In [1]: import numpy as np

In [2]: np.set_printoptions(precision=2, suppress=True, linewidth=120)

In [3]: ang = np.deg2rad(72)

In [4]: M = np.eye(3)

In [5]: M[np.ix_([1, 2], [1, 2])] = [[np.cos(ang), -np.sin(ang)], [np.sin(ang), np.cos(ang)]]

In [6]: M
Out[6]: 
array([[ 1.  ,  0.  ,  0.  ],
       [ 0.  ,  0.31, -0.95],
       [ 0.  ,  0.95,  0.31]])

In [7]: def softmax(z):
   ...:     e = np.exp(z - z.max(axis=-1, keepdims=True))
   ...:     return e / e.sum(axis=-1, keepdims=True)
   ...: 

In [8]: np.round(softmax(10 * M[2]), 2) + 0
Out[8]: array([0., 1., 0.])

In [9]: scores = M @ M.T / np.sqrt(3)

In [10]: softmax(scores + np.triu(np.full(scores.shape, -np.inf), 1))
Out[10]: 
array([[1.  , 0.  , 0.  ],
       [0.36, 0.64, 0.  ],
       [0.26, 0.26, 0.47]])

In [11]: softmax(scores).round(6).argmax(axis=1)
Out[11]: array([0, 1, 2])

In [12]: u = np.array([5, 0])

In [13]: np.polyval(u, M[1])
Out[13]: array([ 0.  ,  1.55, -4.76])

In [14]: np.correlate(M[1], M[0], "full")
Out[14]: array([ 0.  ,  0.  ,  0.  ,  0.31, -0.95])

In [15]: np.convolve(M[1], u)
Out[15]: array([ 0.  ,  1.55, -4.76,  0.  ])

In [16]: x = np.array([-3, -1, 2])

In [17]: h1 = np.maximum(M @ x, 0)

In [18]: h1
Out[18]: array([0., 0., 0.])

In [19]: np.maximum(M @ x, 0) - np.maximum(-M @ x, 0)
Out[19]: array([-3.  , -2.21, -0.33])

In [20]: np.tanh(M @ x)
Out[20]: array([-1.  , -0.98, -0.32])

In [21]: np.linalg.svd(M, compute_uv=False)
Out[21]: array([1., 1., 1.])

In [22]: np.round(M.T @ M, 2) + 0
Out[22]: 
array([[1., 0., 0.],
       [0., 1., 0.],
       [0., 0., 1.]])

In [23]: np.linalg.pinv(M)
Out[23]: 
array([[ 1.  ,  0.  ,  0.  ],
       [ 0.  ,  0.31,  0.95],
       [ 0.  , -0.95,  0.31]])

In [24]: np.linalg.norm(M, axis=0)
Out[24]: array([1., 1., 1.])

In [25]: feats = np.array([[-2, -2, -1], [-1, -2, -2], [-2, -1, -2]])

In [26]: np.sort(np.abs(np.linalg.eigvals(feats)))
Out[26]: array([1., 1., 5.])

In [27]: assert feats == feats.T
---------------------------------------------------------------------------
ValueError                                Traceback (most recent call last)
Cell In[27], line 1
----> 1 assert feats == feats.T

ValueError: The truth value of an array with more than one element is ambiguous. Use a.any() or a.all()

In [28]: np.allclose(feats, feats.T)
Out[28]: False

In [29]: x = np.array([9, -4, -5])

In [30]: y = feats @ x

In [31]: coef, lr = np.zeros(3), 1 / np.linalg.norm(feats, 2) ** 2

In [32]: for i in range(20):
    ...:     coef -= lr * feats.T @ (feats @ coef - y)
    ...:     if i % 5 == 0: print(i, round(np.linalg.norm(feats @ coef - y), 2))
    ...: 
0 10.6
5 8.65
10 7.05
15 5.75

In [33]: round(np.linalg.cond(feats), 2)
Out[33]: np.float64(5.0)

In [34]: G = feats.T @ feats

In [35]: G
Out[35]: 
array([[9, 8, 8],
       [8, 9, 8],
       [8, 8, 9]])

In [36]: np.linalg.svd(feats, compute_uv=False) ** 2
Out[36]: array([25.,  1.,  1.])

In [37]: np.linalg.matrix_rank(G)
Out[37]: np.int64(3)

In [38]: np.linalg.eigvalsh(G)[::-1]
Out[38]: array([25.,  1.,  1.])

In [39]: A = np.load("a.npy")

In [40]: A
Out[40]: 
array([[ 0.9 ,  1.5 , -1.02, -0.96,  0.36, -0.3 ,  0.36, -0.36],
       [ 0.79, -1.14,  0.08, -0.08, -0.41, -0.74,  1.13, -0.69],
       [-1.1 ,  0.4 ,  0.36,  0.48,  0.22,  0.8 , -1.18,  0.78],
       [-1.17, -1.28,  1.06,  1.04, -0.27,  0.52, -0.69,  0.57],
       [ 0.98,  3.42, -1.82, -1.6 ,  0.92,  0.02, -0.2 , -0.12],
       [ 1.14, -2.79,  0.57,  0.24, -0.93, -1.29,  2.01, -1.17],
       [-1.22, -2.48,  1.56,  1.44, -0.62,  0.32, -0.34,  0.42],
       [ 0.4 , -0.45, -0.01, -0.08, -0.17, -0.35,  0.53, -0.33]])

In [41]: W1 = np.array([[3, 1, 0], [1, 1, 0], [2, 2, 2]])

In [42]: coef = np.array([2, 1, 1])

In [43]: H = np.maximum(feats @ W1 + coef, 0)

In [44]: np.linalg.matrix_rank(H)
Out[44]: np.int64(0)

In [45]: H
Out[45]: 
array([[0, 0, 0],
       [0, 0, 0],
       [0, 0, 0]])

In [46]: cent = np.array([[3, 4, 5], [0, 4, 0], [0, 5, 1]])

In [47]: W1 @ cent
Out[47]: 
array([[ 9, 16, 15],
       [ 3,  8,  5],
       [ 6, 26, 12]])

In [48]: (H @ cent).round(6).argmax(axis=1)
Out[48]: array([0, 0, 0])

In [49]: np.argsort(-np.linalg.norm(A, axis=0).round(6), kind="stable")[:3]
Out[49]: array([1, 2, 0])

In [50]: [round(float(x), 2) for x in np.linalg.svd(A, compute_uv=False)[:3]]
Out[50]: [6.93, 4.83, 0.0]

In [51]: np.linalg.matrix_rank(A, rtol=0.1)
Out[51]: np.int64(2)

In [52]: blk = np.stack([A, 3 * A, A[::-1]])

In [53]: np.linalg.norm(blk, axis=(1, 2))
Out[53]: array([ 8.45, 25.34,  8.45])

In [54]: np.linalg.matrix_rank(blk.reshape(3, -1))
Out[54]: np.int64(2)

In [55]: np.einsum("bij,cij->bc", blk, blk)
Out[55]: 
array([[ 71.35, 214.05, -29.03],
       [214.05, 642.16, -87.09],
       [-29.03, -87.09,  71.35]])

In [56]: np.round(np.linalg.det(blk), 2) + 0
Out[56]: array([0., 0., 0.])

In [57]: data = np.loadtxt("arr.csv", delimiter=",")

In [58]: data
Out[58]: 
array([[  9.,   9., -21.],
       [  9.,   9., -21.],
       [-21., -21.,  49.]])

In [59]: x = np.array([-2, 1, 1])

In [60]: (data @ x).argmax()
Out[60]: np.int64(2)

In [61]: data * x
Out[61]: 
array([[-18.,   9., -21.],
       [-18.,   9., -21.],
       [ 42., -21.,  49.]])

In [62]: data @ np.eye(3)[2]
Out[62]: array([-21., -21.,  49.])

In [63]: X = np.loadtxt("out11.csv", delimiter=",")

In [64]: X
Out[64]: 
array([[-1.,  0.,  1.,  0.,  0.,  0.],
       [ 2.,  3., -1.,  0.,  0.,  0.],
       [ 2., -3.,  1.,  0.,  0.,  0.],
       [ 0.,  0.,  0., -1.,  1., -2.],
       [ 0.,  0.,  0.,  2., -2., -2.],
       [ 0.,  0.,  0.,  0., -2.,  0.]])

In [65]: np.sort(np.abs(np.linalg.eigvals(X)))
Out[65]: array([1.45, 2.  , 2.  , 2.2 , 3.  , 3.75])

In [66]: X @ X
Out[66]: 
array([[  3.,  -3.,   0.,   0.,   0.,   0.],
       [  2.,  12.,  -2.,   0.,   0.,   0.],
       [ -6., -12.,   6.,   0.,   0.,   0.],
       [  0.,   0.,   0.,   3.,   1.,   0.],
       [  0.,   0.,   0.,  -6.,  10.,   0.],
       [  0.,   0.,   0.,  -4.,   4.,   4.]])

In [67]: round(np.linalg.det(X), 2)
Out[67]: np.float64(-144.0)

In [68]: np.allclose(X @ X.T, X.T @ X)
Out[68]: False

In [69]: (X - X.T) / 2
Out[69]: 
array([[ 0. , -1. , -0.5,  0. ,  0. ,  0. ],
       [ 1. ,  0. ,  1. ,  0. ,  0. ,  0. ],
       [ 0.5, -1. ,  0. ,  0. ,  0. ,  0. ],
       [ 0. ,  0. ,  0. ,  0. , -0.5, -1. ],
       [ 0. ,  0. ,  0. ,  0.5,  0. ,  0. ],
       [ 0. ,  0. ,  0. ,  1. ,  0. ,  0. ]])

In [70]: assert X == X.T
---------------------------------------------------------------------------
ValueError                                Traceback (most recent call last)
Cell In[70], line 1
----> 1 assert X == X.T

ValueError: The truth value of an array with more than one element is ambiguous. Use a.any() or a.all()

In [71]: softmax(X).sum(axis=1)
Out[71]: array([1., 1., 1., 1., 1., 1.])

In [72]: softmax(X[4] + 3)
Out[72]: array([0.09, 0.09, 0.09, 0.69, 0.01, 0.01])

In [73]: scores = X @ X.T / np.sqrt(6)

In [74]: np.round(softmax(scores)[4] @ X, 2) + 0
Out[74]: array([ 0.02,  0.  ,  0.01,  1.87, -1.94, -1.89])

In [75]: np.round(softmax(scores + np.triu(np.full(scores.shape, -np.inf), 1)), 2) + 0
Out[75]: 
array([[1.  , 0.  , 0.  , 0.  , 0.  , 0.  ],
       [0.  , 1.  , 0.  , 0.  , 0.  , 0.  ],
       [0.  , 0.  , 1.  , 0.  , 0.  , 0.  ],
       [0.07, 0.07, 0.07, 0.79, 0.  , 0.  ],
       [0.01, 0.01, 0.01, 0.01, 0.97, 0.  ],
       [0.07, 0.07, 0.07, 0.03, 0.37, 0.37]])

In [76]: np.round(softmax(scores), 2) + 0
Out[76]: 
array([[0.36, 0.05, 0.11, 0.16, 0.16, 0.16],
       [0.  , 0.99, 0.  , 0.  , 0.  , 0.  ],
       [0.  , 0.  , 0.99, 0.  , 0.  , 0.  ],
       [0.06, 0.06, 0.06, 0.72, 0.06, 0.03],
       [0.01, 0.01, 0.01, 0.01, 0.94, 0.04],
       [0.07, 0.07, 0.07, 0.03, 0.37, 0.37]])

In [77]: blk = np.stack([X, 3 * X, X[::-1]])

In [78]: (blk @ X.T).shape
Out[78]: (3, 6, 6)

In [79]: np.linalg.matrix_rank(blk)
Out[79]: array([6, 6, 6])

In [80]: np.linalg.norm(blk, axis=(1, 2))
Out[80]: array([ 7.21, 21.63,  7.21])

In [81]: blk.sum(axis=0)
Out[81]: 
array([[ -4.,   0.,   4.,   0.,  -2.,   0.],
       [  8.,  12.,  -4.,   2.,  -2.,  -2.],
       [  8., -12.,   4.,  -1.,   1.,  -2.],
       [  2.,  -3.,   1.,  -4.,   4.,  -8.],
       [  2.,   3.,  -1.,   8.,  -8.,  -8.],
       [ -1.,   0.,   1.,   0.,  -8.,   0.]])

In [82]: rng = np.random.default_rng(233)

In [83]: idx = rng.permutation(6)

In [84]: idx
Out[84]: array([2, 4, 0, 1, 3, 5])

In [85]: B = X[idx][:, idx]

In [86]: np.sort(np.abs(np.linalg.eigvals(B)))
Out[86]: array([1.45, 2.  , 2.  , 2.2 , 3.  , 3.75])

In [87]: np.round(np.linalg.det(B), 2), np.round(np.linalg.det(X[idx]), 2)
Out[87]: (np.float64(-144.0), np.float64(144.0))

In [88]: B
Out[88]: 
array([[ 1.,  0.,  2., -3.,  0.,  0.],
       [ 0., -2.,  0.,  0.,  2., -2.],
       [ 1.,  0., -1.,  0.,  0.,  0.],
       [-1.,  0.,  2.,  3.,  0.,  0.],
       [ 0.,  1.,  0.,  0., -1., -2.],
       [ 0., -2.,  0.,  0.,  0.,  0.]])

In [89]: K = np.loadtxt("m.csv", delimiter=",")

In [90]: K
Out[90]: 
array([[-10.22, -10.1 ,  -5.85,   4.29,   1.47],
       [  7.78,  -5.15,   8.49,  -0.01,  -6.57],
       [ 20.83, -16.29,  26.28,   1.83, -27.65],
       [ 26.53,   0.73,  12.29,   4.35, -10.7 ],
       [ -3.58,  -1.37,   3.81,   2.64,  -4.7 ],
       [-19.73,   1.93, -11.02,  -1.68,  12.4 ],
       [ -6.53, -13.76,   0.41,   4.03,  -0.62],
       [ -3.91,   4.  , -10.9 ,   1.58,   8.93],
       [ -9.18,   6.12, -10.58,   6.09,   9.71],
       [ -4.47,   2.13,   1.38,   3.19,  -3.26],
       [ -1.84,   0.06,  -0.38,   3.5 ,   0.81],
       [ -1.12,  -5.93,   2.15,   4.87,  -5.45],
       [ 11.97,  11.37,   2.48,   0.46,   0.36],
       [ -2.25,   6.49,   7.41,  -1.24,  -4.96],
       [-10.75,  13.58, -15.07,  -0.02,  14.37],
       [  7.18,  13.92,  -8.58,   4.27,   7.38],
       [ 13.74,  -0.51,  13.08,   1.03, -11.16],
       [ 13.71,   1.12,  12.41,   0.57, -10.37],
       [ -8.88,  -2.65, -12.56,   0.48,   7.78],
       [ 22.89,  -5.23,  24.13,   4.69, -21.54],
       [  7.94,   9.  ,   3.69,  -2.27,   1.46],
       [-15.44,  -9.26,  -1.58,  -0.17,   1.  ],
       [ -6.47,   6.51, -19.84,   1.37,  17.44],
       [-11.42, -16.8 ,  -6.81,   4.72,   0.45],
       [  3.28,   7.11,  10.73,  -3.67,  -8.84],
       [  7.37,  -8.27,  15.61,   0.29, -14.59],
       [  2.64,  -5.02,   1.29,   5.55,  -3.48],
       [-17.68,   6.67, -14.92,  -1.14,  18.06],
       [ 28.99,   1.54,  24.82,   2.54, -25.44],
       [ 14.74,   2.11,  15.19,  -8.39, -10.11]])

In [91]: x = np.array([-1, 1, 2, -2, -2])

In [92]: y = K @ x

In [93]: np.linalg.solve(K.T @ K, K.T @ y)
Out[93]: array([-1.,  1.,  2., -2., -2.])

In [94]: np.round(np.linalg.pinv(K) @ K, 2) + 0
Out[94]: 
array([[1., 0., 0., 0., 0.],
       [0., 1., 0., 0., 0.],
       [0., 0., 1., 0., 0.],
       [0., 0., 0., 1., 0.],
       [0., 0., 0., 0., 1.]])

In [95]: y = y + 0.05 * rng.normal(size=30)

In [96]: y
Out[96]: 
array([-23.12,  17.26,  67.07,  11.48,  13.85, -21.88, -13.23, -34.87, -37.41,   9.56,  -7.45,   0.67,   2.78,  35.97,
       -34.45, -33.74,  32.24,  31.85, -35.34,  53.82,  10.05,   1.25, -64.36, -29.42,  50.27,  44.26,  -9.17, -39.31,
        67.97,  54.73])

In [97]: coef, *_ = np.linalg.lstsq(K, y)

In [98]: coef.round()
Out[98]: array([-1.,  1.,  2., -2., -2.])

In [99]: coef
Out[99]: array([-1.,  1.,  2., -2., -2.])
